$ python3 -q
>>> import numpy as np
>>> from numpy import linalg as LA
>>> np.set_printoptions(suppress=True, linewidth=200)
>>> rd = lambda a: np.round(a, 2) + 0
>>> m1 = np.array([[2, 2], [2, 4]])
>>> m1 @ m1
array([[ 8, 12],
       [12, 20]])
>>> np.allclose(m1 @ m1.T, m1.T @ m1)
True
>>> LA.matrix_power(m1, 4)
array([[208, 336],
       [336, 544]])
>>> feats = np.array([[0.4, 1.8, -0.1], [-3.5, -1.3, 0.0]])
>>> rng = np.random.default_rng(138)
>>> feats[1] = feats[0] + 0.3 * rng.normal(size=3)
>>> rd(feats)
array([[ 0.4 ,  1.8 , -0.1 ],
       [-0.1 ,  1.61, -0.51]])
>>> u, g = feats[1], feats[0]
>>> rd(u @ u)
np.float64(2.86)
>>> rd(u @ g)
np.float64(2.9)
>>> p = (u @ g) / (u @ u) * u
>>> rd(p)
array([-0.1 ,  1.64, -0.52])
>>> rd(g - p)
array([0.5 , 0.16, 0.42])
>>> x = np.array([2, -1, 2])
>>> np.sign((feats @ x).round(6))
array([-1., -1.])
>>> rd((feats * x).sum(axis=1))
array([-1.2 , -2.83])
>>> LA.norm(feats @ x) <= LA.norm(feats, 2) * LA.norm(x) + 1e-9
np.True_
>>> rd(feats @ np.ones(3))
array([2.1, 1. ])
>>> rd(feats @ x)
array([-1.2 , -2.83])
>>> rd(feats @ np.eye(3)[1])
array([1.8 , 1.61])
>>> B = feats / np.sqrt((feats ** 2).mean(axis=1, keepdims=True))
>>> LA.matrix_rank(feats - feats.mean(axis=1, keepdims=True))
np.int64(2)
>>> rd(feats - feats.mean(axis=1, keepdims=True))
array([[-0.3 ,  1.1 , -0.8 ],
       [-0.43,  1.28, -0.84]])
>>> J = np.array([[3, 5, -3, 4], [1, 2, 1, -1], [-2, -3, 3, 5], [5, 9, -1, 2]])
>>> rank = LA.matrix_rank(J)
>>> rank
np.int64(3)
>>> ns = LA.svd(J)[2][rank:].T
>>> ns.shape
(4, 1)
>>> [int(LA.matrix_rank(J[:, :j + 1])) for j in range(4)]
[1, 2, 3, 3]
>>> rd(J @ ns)
array([[0.],
       [0.],
       [0.],
       [0.]])
>>> [int(LA.matrix_rank(J[:i])) for i in range(1, len(J) + 1)]
[1, 2, 3, 3]
>>> rd(ns[:, 0] / ns[np.abs(ns[:, 0]).round(6).argmax(), 0])
array([ 1.  , -0.55,  0.1 ,  0.01])
>>> LA.lstsq(J[:-1].T, J[-1])[2]
np.int32(3)
>>> Uu, sig, vt = LA.svd(J)
>>> vecs = vt[:(sig > 1e-8).sum()]
>>> x = J[1] + -2 * J[0] + rng.integers(2) * np.eye(4)[0]
>>> x
array([-4., -8.,  7., -9.])
>>> LA.matrix_rank(np.vstack([J, x]))
np.int64(4)
>>> rd(np.diag(vecs.T @ vecs))
array([0.24, 0.77, 0.99, 1.  ])
>>> E = np.loadtxt("w.csv", delimiter=",")
>>> E
array([[-1. ,  0.2,  0.7],
       [-0.7, -0.4, -1.4],
       [ 0.7,  1.6, -0.7],
       [ 1.2,  0.5,  0.3]])
>>> x = np.array([4, 1, 4])
>>> target = E @ x
>>> c, lr = np.zeros(3), 1 / LA.norm(E, 2) ** 2
>>> for i in range(4):
...     c -= lr * E.T @ (E @ c - target)
...     if i % 1 == 0: print(i, round(LA.norm(E @ c - target), 2))
... 
0 3.15
1 1.37
2 0.7
3 0.43
>>> rd(c)
array([3.77, 1.26, 3.96])
>>> rd(LA.cond(E))
np.float64(1.93)
>>> B = np.c_[E[:, :2] @ np.array([[-2, 2], [3, 4]]), np.array([0, -2, -9, -9])]
>>> rd(B)
array([[ 2.6, -1.2,  0. ],
       [ 0.2, -3. , -2. ],
       [ 3.4,  7.8, -9. ],
       [-0.9,  4.4, -9. ]])
>>> rd(LA.lstsq(E, B[:, 0])[0])
array([-2.,  3.,  0.])
>>> LA.matrix_rank(np.c_[E, B])
np.int64(4)
